$ python -q
>>> import numpy as np
>>> np.set_printoptions(suppress=True, linewidth=120)
>>> rng = np.random.default_rng(39437)
>>> arr = (rng.random((4, 4)) < 0.3) + np.eye(4)
>>> arr /= arr.sum(axis=1, keepdims=True)
>>> print(arr.round(2))
[[0.33 0.33 0.33 0.  ]
 [0.   0.5  0.5  0.  ]
 [0.   0.   0.5  0.5 ]
 [0.   0.   0.   1.  ]]
>>> vec = np.array([0, 2, 0, 0])
>>> y = arr @ vec
>>> coef, lr = np.zeros(4), 1 / np.linalg.norm(arr, 2) ** 2
>>> for i in range(6):
...     coef -= lr * arr.T @ (arr @ coef - y)
...     if i % 2 == 0: print(i, round(np.linalg.norm(arr @ coef - y), 2))
... 
0 0.6
2 0.37
4 0.33
>>> print(coef.round(2))
[ 0.27  1.11  0.61 -0.13]
>>> def softmax(z):
...     e = np.exp(z - z.max(axis=-1, keepdims=True))
...     return e / e.sum(axis=-1, keepdims=True)
... 
>>> print(np.round(softmax(arr[1]), 2))
[0.19 0.31 0.31 0.19]
>>> S = arr @ arr.T / np.sqrt(4)
>>> print(softmax(S).round(6).argmax(axis=1))
[0 1 2 3]
>>> print(np.round(softmax(S), 2))
[[0.27 0.27 0.24 0.22]
 [0.26 0.28 0.25 0.22]
 [0.23 0.24 0.27 0.27]
 [0.2  0.2  0.26 0.33]]
>>> print(np.round(np.prod(np.diag(arr)), 2), np.round(np.linalg.det(arr), 2))
0.08 0.08
>>> print(np.round(arr @ arr, 2))
[[0.11 0.28 0.44 0.17]
 [0.   0.25 0.5  0.25]
 [0.   0.   0.25 0.75]
 [0.   0.   0.   1.  ]]
>>> print(np.round(arr - arr[0], 2))
[[ 0.    0.    0.    0.  ]
 [-0.33  0.17  0.17  0.  ]
 [-0.33 -0.33  0.17  0.5 ]
 [-0.33 -0.33 -0.33  1.  ]]
>>> print(arr.shape)
(4, 4)
>>> print(np.count_nonzero(arr))
8
>>> print(np.abs(arr).max())
1.0
>>> print(np.round(np.linalg.svd(arr, compute_uv=False), 2))
[1.16 0.9  0.32 0.25]
>>> print(np.unravel_index(np.abs(arr).argmax(), arr.shape))
(np.int64(3), np.int64(3))
>>> print(np.round(arr.mean(axis=0), 2))
[0.08 0.21 0.33 0.38]
>>> print(round(np.linalg.norm(arr), 2))
1.53
